$ python -q
>>> import numpy as np
>>> import numpy.linalg as la
>>> np.set_printoptions(precision=4, suppress=True, linewidth=200)
>>> def rnd(a):
...     return np.round(a, 4) + 0
... 
>>> W0 = np.load("test3.npy")
>>> print(W0)
[[-0.5     0.      1.1     5.5398 -0.8    -0.8     0.4    -0.8     0.2   ]
 [ 0.3    -0.1     1.2     6.1549  1.     -0.8     1.1     0.6     0.    ]
 [-0.2     0.7    -0.3    -1.4096 -0.4    -1.6    -0.8     0.3     0.6   ]
 [-0.3    -0.2     0.4     1.9804 -0.5     0.2     0.2    -0.2    -0.5   ]
 [ 0.9    -1.1    -0.9    -4.5389  0.8    -0.2    -0.6     0.1    -1.4   ]
 [ 0.8    -1.6    -0.7    -3.4236  0.6    -2.      0.1    -0.9     1.1   ]
 [ 2.1     0.3     0.8     4.0875  1.      0.5     0.     -0.1    -0.2   ]
 [-0.5    -1.2     1.4     6.782   0.      2.2     1.1    -1.4     1.5   ]
 [ 0.     -0.8    -0.3    -1.5709 -0.6     0.8     1.9     0.8     1.2   ]
 [ 0.4     0.9    -0.8    -3.9504  0.4     1.9     0.3    -0.6     0.5   ]
 [-0.8     1.3    -1.5    -7.4604 -1.      1.     -1.2     0.9     0.1   ]
 [-0.3     1.9     2.1    10.5155  0.7     2.2     1.2     1.1     1.1   ]
 [-1.     -1.3     0.8     3.9462 -0.2     0.      0.2    -0.1     0.8   ]
 [ 0.3    -0.8     0.3     1.6658  1.2    -0.5     0.      0.5    -0.2   ]
 [ 1.5     1.4    -1.1    -5.4407 -0.1    -2.2     0.1    -0.8    -0.3   ]
 [-1.2    -1.3     0.4     2.0095  0.1     1.2    -0.7    -0.5    -1.1   ]
 [ 0.1     0.1     0.3     1.5754  0.6     0.4    -0.5    -0.8     0.9   ]
 [-0.1    -0.3    -0.2    -0.9832 -0.4     1.4    -1.4     0.8     0.    ]
 [ 1.2    -0.6     1.5     7.4366  0.7    -0.1    -0.1     0.8    -0.7   ]
 [ 0.9    -1.4     0.      0.0436 -0.7     0.     -0.6    -1.1     1.    ]
 [-0.8     0.8    -0.2    -1.0311 -1.     -0.6    -0.2     0.4    -1.3   ]
 [ 0.3     1.8     0.7     3.3467 -0.4    -0.7     1.9    -0.2     0.2   ]
 [-0.2    -0.7     0.6     2.8611 -1.4     0.5     0.4     1.5     0.6   ]
 [ 0.3    -0.9    -0.2    -1.0529 -0.7     0.1     1.1     1.1     1.3   ]
 [ 0.5     0.5    -0.3    -1.6305  0.6    -1.     -1.     -1.9     0.    ]
 [ 1.6    -1.2     0.      0.0087  1.7     0.8     0.2    -0.5     0.1   ]
 [-1.      1.5    -0.3    -1.5687 -2.4     0.3     0.2     0.4     0.4   ]
 [-1.8     0.5    -0.6    -3.0825  1.6     0.3     0.      0.7     0.9   ]
 [-0.5    -0.5     0.      0.145  -0.2     0.7     0.1     0.2    -0.4   ]
 [ 0.      0.7    -0.4    -2.0349 -0.3    -0.7    -0.1    -1.8    -0.7   ]
 [-1.4     1.6    -1.1    -5.5133  0.      0.6     1.3     0.4     0.4   ]
 [ 0.6     0.8    -0.3    -1.5381 -0.7     0.1    -0.4     0.8    -0.9   ]
 [ 0.5    -2.3    -1.4    -6.8788  0.7     0.5     0.6     1.1    -0.2   ]
 [-2.2     0.1     0.2     0.9845  0.3     0.8     0.3    -1.8    -1.3   ]]
>>> # column 3 is much longer than the rest
>>> cent = W0[[26, 13]].astype(float)
>>> for _ in range(4):
...     lab = la.norm(W0[:, None] - cent, axis=-1).argmin(axis=1)
...     cent = np.array([W0[lab == j].mean(axis=0) for j in range(2)])
... 
>>> print(lab)
[1 1 0 1 0 0 1 1 0 0 0 1 1 1 0 1 1 0 1 0 0 1 1 0 0 0 0 0 0 0 0 0 0 1]
>>> print(np.bincount(lab))
[20 14]
>>> D = la.norm(W0[:, None] - W0[None], axis=-1)
>>> print(D.mean(axis=1).argmax())
11
>>> print(la.matrix_rank(D ** 2))
11
>>> print(D.shape)
(34, 34)
>>> print(D[0].round(6).argsort(kind="stable")[:4])
[ 0 12  1 21]
>>> print(la.cond(W0) > 100)
True
>>> data = np.load("m.npy")
>>> print(data)
[[-12.9666  15.1552  -1.4787]
 [ -1.6523   5.3147  19.21  ]
 [ 16.281    3.817   10.9709]
 [  2.2009   0.9476  19.8559]
 [  3.1046  17.4575  -9.2519]
 [-15.7421 -10.3454  -6.7199]
 [  9.7502 -14.6824  -9.4531]
 [  7.8716  -9.8219 -15.5425]
 [ -0.9878  16.3833  11.4285]
 [ -3.4567 -18.4698  -6.8496]
 [ 10.0832 -13.0416 -11.3245]
 [ 13.7197 -14.5435   0.5075]
 [  8.6989  10.1194 -14.8972]
 [ 12.6132 -12.1689   9.6346]
 [  9.3538 -17.5922   1.7381]
 [  3.5269  -9.9672 -16.9769]
 [ 11.1442  12.2493 -11.2144]
 [ 15.3799  10.1415   7.7851]
 [  5.3844   2.2942  19.1245]
 [  5.4946 -10.1676 -16.3227]
 [ -2.4027  17.9441  -8.4992]
 [-11.1178   8.3139  14.397 ]
 [-15.4496   4.2254 -11.9773]]
>>> Uu, sig, VT = la.svd(data, full_matrices=False)
>>> print(rnd(Uu.T @ Uu))
[[1. 0. 0.]
 [0. 1. 0.]
 [0. 0. 1.]]
>>> print(rnd(np.sqrt((sig ** 2).sum())), rnd(la.norm(data)))
95.9166 95.9166
>>> print(rnd(np.cumsum(sig ** 2) / np.sum(sig ** 2)))
[0.4678 0.7903 1.    ]
>>> print(np.allclose(Uu * sig @ VT, data))
True
>>> print(rnd(Uu.T @ data @ VT.T))
[[65.6062  0.      0.    ]
 [ 0.     54.4687  0.    ]
 [ 0.      0.     43.9203]]
